$ python -q
>>> import numpy as np
>>> np.set_printoptions(precision=2, suppress=True, linewidth=100)
>>> X = np.loadtxt("data.csv", delimiter=",")
>>> X
array([[0., 1., 1.],
       [1., 0., 0.],
       [1., 0., 0.]])
>>> rng = np.random.default_rng(51)
>>> z = rng.permutation(3)
>>> z
array([1, 2, 0])
>>> B = X[z][:, z]
>>> np.round(np.linalg.det(B), 2), round(np.linalg.det(X[z]), 2)
(np.float64(0.0), np.float64(0.0))
>>> np.round(np.sort(np.abs(np.linalg.eigvals(B))), 2) + 0
array([0.  , 1.41, 1.41])
>>> np.trace(B)
np.float64(0.0)
>>> U, s, vt = np.linalg.svd(X)
>>> np.argmax(s[:-1] / (s[1:] + 1e-6)) + 1
np.int64(2)
>>> s.round(2) + 0
array([1.41, 1.41, 0.  ])
>>> B = U[:, :2] @ np.diag(s[:2]) @ vt[:2]
>>> np.round(np.linalg.norm(X - B) / np.linalg.norm(X), 2)
np.float64(0.0)
>>> np.linalg.matrix_rank(X, rtol=0.05)
np.int64(2)
>>> np.round(np.abs(X - B).max(), 2)
np.float64(0.0)
>>> A = np.array([[-1, 1, -1, 1], [2, 0, 2, 0], [-1, 1, -1, 1], [2, 0, 2, 0]])
>>> def softmax(z):
...     e = np.exp(z - z.max(axis=-1, keepdims=True))
...     return e / e.sum(axis=-1, keepdims=True)
... 
>>> softmax(A[3] + 3)
array([0.44, 0.06, 0.44, 0.06])
>>> np.round(softmax(10 * A[3]), 2) + 0
array([0.5, 0. , 0.5, 0. ])
>>> softmax(A[3])
array([0.44, 0.06, 0.44, 0.06])
>>> att = A @ A.T / np.sqrt(4)
>>> np.round(softmax(att + np.triu(np.full(att.shape, -np.inf), 1)), 2) + 0
array([[1.  , 0.  , 0.  , 0.  ],
       [0.  , 1.  , 0.  , 0.  ],
       [0.5 , 0.01, 0.5 , 0.  ],
       [0.  , 0.5 , 0.  , 0.5 ]])
>>> np.round(softmax(att), 2) + 0
array([[0.49, 0.01, 0.49, 0.01],
       [0.  , 0.5 , 0.  , 0.5 ],
       [0.49, 0.01, 0.49, 0.01],
       [0.  , 0.5 , 0.  , 0.5 ]])
>>> softmax(att).round(6).argmax(axis=1)
array([0, 1, 0, 1])
>>> B = A[0, 0] * A[1:] - np.outer(A[1:, 0], A[0])
>>> B
array([[ 0, -2,  0, -2],
       [ 0,  0,  0,  0],
       [ 0, -2,  0, -2]])
>>> np.flatnonzero(~B.round(6).any(axis=1))
array([1])
>>> np.linalg.matrix_rank(B), np.linalg.matrix_rank(A)
(np.int64(1), np.int64(2))
>>> np.allclose(A @ A.T, A.T @ A)
False
>>> np.round(np.sort(np.abs(np.linalg.eigvals(A))), 2) + 0
array([0., 0., 2., 4.])
>>> A @ A
array([[ 6, -2,  6, -2],
       [-4,  4, -4,  4],
       [ 6, -2,  6, -2],
       [-4,  4, -4,  4]])
>>> A.inv()
Traceback (most recent call last):
  File "<python-input-34>", line 1, in <module>
    A.inv()
    ^^^^^
AttributeError: 'numpy.ndarray' object has no attribute 'inv'
>>> arr = np.array([[0, 0], [-7, -7]])
>>> arr
array([[ 0,  0],
       [-7, -7]])
>>> (arr - arr.T) / 2
array([[ 0. ,  3.5],
       [-3.5,  0. ]])
>>> np.sort(np.abs(np.linalg.eigvals(arr)))
array([0., 7.])
>>> arr.inv()
Traceback (most recent call last):
  File "<python-input-39>", line 1, in <module>
    arr.inv()
    ^^^^^^^
AttributeError: 'numpy.ndarray' object has no attribute 'inv'
>>> np.linalg.matrix_power(arr, 4)
array([[   0,    0],
       [2401, 2401]])
>>> np.allclose(arr @ arr.T, arr.T @ arr)
False
>>> np.linalg.lstsq(arr[:-1].T, arr[-1])[2]
np.int32(0)
>>> np.unique(arr.round(6), axis=0).shape
(2, 2)
>>> arr @ np.linalg.pinv(arr) @ arr
array([[ 0.,  0.],
       [-7., -7.]])
>>> np.abs(np.diag(np.linalg.qr(arr)[1])) > 1e-9
array([ True, False])
>>> round(float(np.linalg.norm(arr, "nuc")), 2)
9.9
>>> arr[0] @ arr[1]
np.int64(0)
>>> round(np.linalg.norm(arr[0] - arr[1]), 2)
np.float64(9.9)
>>> round(float(np.linalg.norm(arr, 2)), 2)
9.9
>>> round(np.linalg.norm(arr) ** 2 / np.linalg.norm(arr, 2) ** 2, 2)
np.float64(1.0)
>>> F = np.loadtxt("layer5.csv", delimiter=",")
>>> F
array([[ 8., -7., -8., -3.],
       [ 0.,  9.,  8.,  0.],
       [-7.,  7.,  8., -6.],
       [ 4.,  5.,  9.,  4.]])
>>> np.round(np.linalg.det(2 * A), 2), round(float(np.linalg.det(A)), 2)
(np.float64(0.0), 0.0)
>>> round(np.linalg.det(A.T), 2)
np.float64(0.0)
>>> round(np.linalg.eigvals(A).sum().real, 2)
np.float64(-2.0)
>>> np.einsum("ii->", A)
np.int64(-2)
>>> np.einsum("ij,ji->", A, A)
np.int64(20)
>>> round(np.linalg.det(A[::-1]), 2)
np.float64(0.0)
>>> round(np.linalg.norm(F, 2), 2)
np.float64(22.53)
>>> F[0] @ F[1]
np.float64(-127.0)
>>> round(float(np.linalg.norm(F[0], 1)), 2), round(float(np.linalg.norm(F[0], np.inf)), 2)
(26.0, 8.0)
>>> np.round(np.linalg.norm(F[0] - F[1]), 2)
np.float64(24.19)
>>> round(np.linalg.norm(F) ** 2 / np.linalg.norm(F, 2) ** 2, 2)
np.float64(1.31)
>>> np.linalg.norm(F, axis=0)
array([11.36, 14.28, 16.52,  7.81])
>>> P = np.triu(np.array([[4, 1, 4, 0], [4, 1, 5, 1], [3, 5, 3, 4], [4, 2, 0, 0]]), 1) + np.eye(4)
>>> B = P @ F @ np.linalg.inv(P)
>>> round(np.linalg.det(B), 2)
np.float64(3469.0)
>>> P @ F - F @ P
array([[-28.,  29.,  43.,  15.],
       [-31.,  40.,   4., -67.],
       [ 16.,  27.,  29., -23.],
       [  0.,  -4., -41., -41.]])
>>> np.trace(B), np.trace(F)
(np.float64(29.0), np.float64(29.0))
>>> np.linalg.matrix_rank(B)
np.int64(4)
>>> B = np.array([[-1, -1, 0], [0, 2, 2]])
>>> Z = np.kron(B, F)
>>> np.linalg.matrix_rank(Z)
np.int64(8)
>>> Z.shape
(8, 12)
>>> Z
array([[ -8.,   7.,   8.,   3.,  -8.,   7.,   8.,   3.,   0.,  -0.,  -0.,  -0.],
       [ -0.,  -9.,  -8.,  -0.,  -0.,  -9.,  -8.,  -0.,   0.,   0.,   0.,   0.],
       [  7.,  -7.,  -8.,   6.,   7.,  -7.,  -8.,   6.,  -0.,   0.,   0.,  -0.],
       [ -4.,  -5.,  -9.,  -4.,  -4.,  -5.,  -9.,  -4.,   0.,   0.,   0.,   0.],
       [  0.,  -0.,  -0.,  -0.,  16., -14., -16.,  -6.,  16., -14., -16.,  -6.],
       [  0.,   0.,   0.,   0.,   0.,  18.,  16.,   0.,   0.,  18.,  16.,   0.],
       [ -0.,   0.,   0.,  -0., -14.,  14.,  16., -12., -14.,  14.,  16., -12.],
       [  0.,   0.,   0.,   0.,   8.,  10.,  18.,   8.,   8.,  10.,  18.,   8.]])
>>> round(np.linalg.norm(Z, 2), 2), round(float(np.linalg.norm(B, 2) * np.linalg.norm(F, 2)), 2)
(np.float64(66.09), 66.09)
>>> x0 = np.array([1, -1, 4, 0])
>>> a = np.maximum(F @ x0, 0)
>>> a
array([ 0., 23., 18., 35.])
>>> np.flatnonzero(a > 1e-9)
array([1, 2, 3])
>>> np.maximum(F @ x0, 0) - np.maximum(-F @ x0, 0)
array([-17.,  23.,  18.,  35.])
>>> F.T @ a
array([ 14., 508., 643.,  32.])
>>> np.tanh(F @ x0)
array([-1.,  1.,  1.,  1.])
>>> K = np.load("run19.npy")
>>> K
array([[5, 3, 1, 1],
       [3, 3, 4, 0],
       [3, 4, 2, 0],
       [3, 3, 0, 1]])
>>> ang = np.radians(120)
>>> Rm = np.eye(4)
>>> Rm[2, 2] = Rm[3, 3] = np.cos(ang)
>>> Rm[2, 3], Rm[3, 2] = -np.sin(ang), np.sin(ang)
>>> Rm
array([[ 1.  ,  0.  ,  0.  ,  0.  ],
       [ 0.  ,  1.  ,  0.  ,  0.  ],
       [ 0.  ,  0.  , -0.5 , -0.87],
       [ 0.  ,  0.  ,  0.87, -0.5 ]])
>>> B = K @ Rm.T
>>> np.linalg.svd(K, compute_uv=False), np.linalg.svd(B, compute_uv=False)
(array([10.3 ,  3.12,  1.41,  0.38]), array([10.3 ,  3.12,  1.41,  0.38]))
>>> round(float(np.linalg.det(Rm)), 2), round(float(np.trace(Rm)), 2)
(1.0, 1.0)
>>> np.abs(B - K).max(axis=0)
array([0.  , 0.  , 6.  , 3.46])
>>> np.round(softmax(10 * K[1]), 2) + 0
array([0., 0., 1., 0.])
>>> softmax(K[1] + 5)
array([0.21, 0.21, 0.57, 0.01])
>>> att = K @ K.T / np.sqrt(4)
>>> softmax(att + np.triu(np.full(att.shape, -np.inf), 1))
array([[1.  , 0.  , 0.  , 0.  ],
       [0.05, 0.95, 0.  , 0.  ],
       [0.33, 0.33, 0.33, 0.  ],
       [0.82, 0.02, 0.11, 0.04]])
>>> P = np.triu(np.array([[3, 0, 4, 4], [3, 0, 2, 1], [3, -2, -5, 2], [-2, 3, -4, -5]]), 1) + np.eye(4)
>>> B = P @ K @ np.linalg.inv(P)
>>> np.round(np.linalg.det(B), 2)
np.float64(-17.0)
>>> np.poly(B)
array([  1., -11.,  10.,  32., -17.])
>>> P @ K - K @ P
array([[ 24.,  28., -18., -21.],
       [  9.,  11., -14., -22.],
       [  6.,   6., -20., -18.],
       [  0.,   0., -18., -15.]])
>>> x0 = np.array([-3, 1, 3, -3])
>>> a = np.maximum(K @ x0, 0)
>>> a
array([0, 6, 1, 0])
>>> K * (a > 1e-9)[:, None]
array([[0, 0, 0, 0],
       [3, 3, 4, 0],
       [3, 4, 2, 0],
       [0, 0, 0, 0]])
>>> np.maximum(K @ (3 * x0), 0)
array([ 0, 18,  3,  0])
>>> np.flatnonzero(a > 1e-9)
array([1, 2])
>>> z = rng.permutation(4)
>>> z
array([1, 0, 3, 2])
>>> B = K[z][:, z]
>>> np.diag(B)
array([3, 5, 1, 2])
>>> np.round(np.linalg.det(B), 2), np.round(np.linalg.det(K[z]), 2)
(np.float64(-17.0), np.float64(-17.0))
>>> M = np.load("sample6.npy")
>>> M
array([[-1.6, -1.6,  0.5,  0.3],
       [-0.3,  1.2,  0.9,  0.1],
       [-0.2, -0.3, -1. ,  0.1]])
>>> M.sum(axis=0)
array([-2.1, -0.7,  0.4,  0.5])
>>> M.shape
(3, 4)
>>> M.sum(axis=1)
array([-2.4,  1.9, -1.4])
>>> np.diff(M, axis=0)
array([[ 1.3,  2.8,  0.4, -0.2],
       [ 0.1, -1.5, -1.9,  0. ]])
>>> M - M[0]
array([[ 0. ,  0. ,  0. ,  0. ],
       [ 1.3,  2.8,  0.4, -0.2],
       [ 1.4,  1.3, -1.5, -0.2]])
>>> feats = np.maximum(np.array([[2, -1, 1],
...     [-2, 0, 1],
...     [1, -1, -2],
...     [2, 1, -1],
...     [-2, -1, -2],
...     [1, -2, -2],
...     [-1, 1, 1],
...     [0, 2, 1],
...     [-2, 1, 0],
...     [1, -2, -2],
...     [1, 1, 1],
...     [-1, 2, -2],
...     [0, -2, 2],
...     [-2, -2, -2],
...     [2, 1, 2],
...     [-1, -1, -1],
...     [1, 1, 1],
...     [0, -2, 1],
...     [0, 2, 0],
...     [-1, 1, 0],
...     [1, 0, 2],
...     [0, 2, -1],
...     [-1, 2, 1],
...     [1, 0, 1],
...     [1, -1, 0],
...     [-1, 2, 2],
...     [2, -2, 2],
...     [-2, 2, -1]]) @ np.array([[5, 1, 1, -4], [2, 3, 1, 1], [-2, -5, -4, 1]]) + np.array([-3, 3, -3, 1]), 0)
>>> feats
array([[ 3,  0,  0,  0],
       [ 0,  0,  0, 10],
       [ 4, 11,  5,  0],
       [11, 13,  4,  0],
       [ 0,  8,  2,  6],
       [ 2,  8,  4,  0],
       [ 0,  0,  0,  7],
       [ 0,  4,  0,  4],
       [ 0,  4,  0, 10],
       [ 2,  8,  4,  0],
       [ 2,  2,  0,  0],
       [ 0, 18,  6,  5],
       [ 0,  0,  0,  1],
       [ 0,  5,  1,  5],
       [ 5,  0,  0,  0],
       [ 0,  4,  0,  3],
       [ 2,  2,  0,  0],
       [ 0,  0,  0,  0],
       [ 1,  9,  0,  3],
       [ 0,  5,  0,  6],
       [ 0,  0,  0,  0],
       [ 3, 14,  3,  2],
       [ 0,  3,  0,  8],
       [ 0,  0,  0,  0],
       [ 0,  1,  0,  0],
       [ 0,  0,  0,  9],
       [ 0,  0,  0,  0],
       [ 0, 12,  1, 10]])
>>> # row 9 repeats row 5
>>> d = np.linalg.norm(feats[:, None] - feats[None], axis=-1)
>>> d.shape
(28, 28)
>>> P = feats @ np.linalg.solve(feats.T @ feats, feats.T)
>>> np.round(np.linalg.eigvalsh(P), 2) + 0
array([0., 0., 0., 0., 0., 0., 0., 0., 0., 0., 0., 0., 0., 0., 0., 0., 0., 0., 0., 0., 0., 0., 0.,
       0., 1., 1., 1., 1.])
>>> np.linalg.matrix_rank(np.eye(28) - P)
np.int64(24)
>>> round(np.trace(P), 2)
np.float64(4.0)
>>> B = np.c_[feats[:, :1] @ np.array([[-3]]), np.array([1, 9, 6, 8, 3, 6, 1, 5, 8, 8, 3, 7, 7, 1, 8, 3, 6, 7, 8, 3, 0, 3, 8, 2, 1, 1, 6, 0])]
>>> B
array([[ -9,   1],
       [  0,   9],
       [-12,   6],
       [-33,   8],
       [  0,   3],
       [ -6,   6],
       [  0,   1],
       [  0,   5],
       [  0,   8],
       [ -6,   8],
       [ -6,   3],
       [  0,   7],
       [  0,   7],
       [  0,   1],
       [-15,   8],
       [  0,   3],
       [ -6,   6],
       [  0,   7],
       [ -3,   8],
       [  0,   3],
       [  0,   0],
       [ -9,   3],
       [  0,   8],
       [  0,   2],
       [  0,   1],
       [  0,   1],
       [  0,   6],
       [  0,   0]])
>>> np.round(np.linalg.norm(B - feats @ np.linalg.lstsq(feats, B)[0], axis=0), 2) + 0
array([ 0.  , 18.63])
>>> np.linalg.matrix_rank(np.c_[feats, B])
np.int64(5)
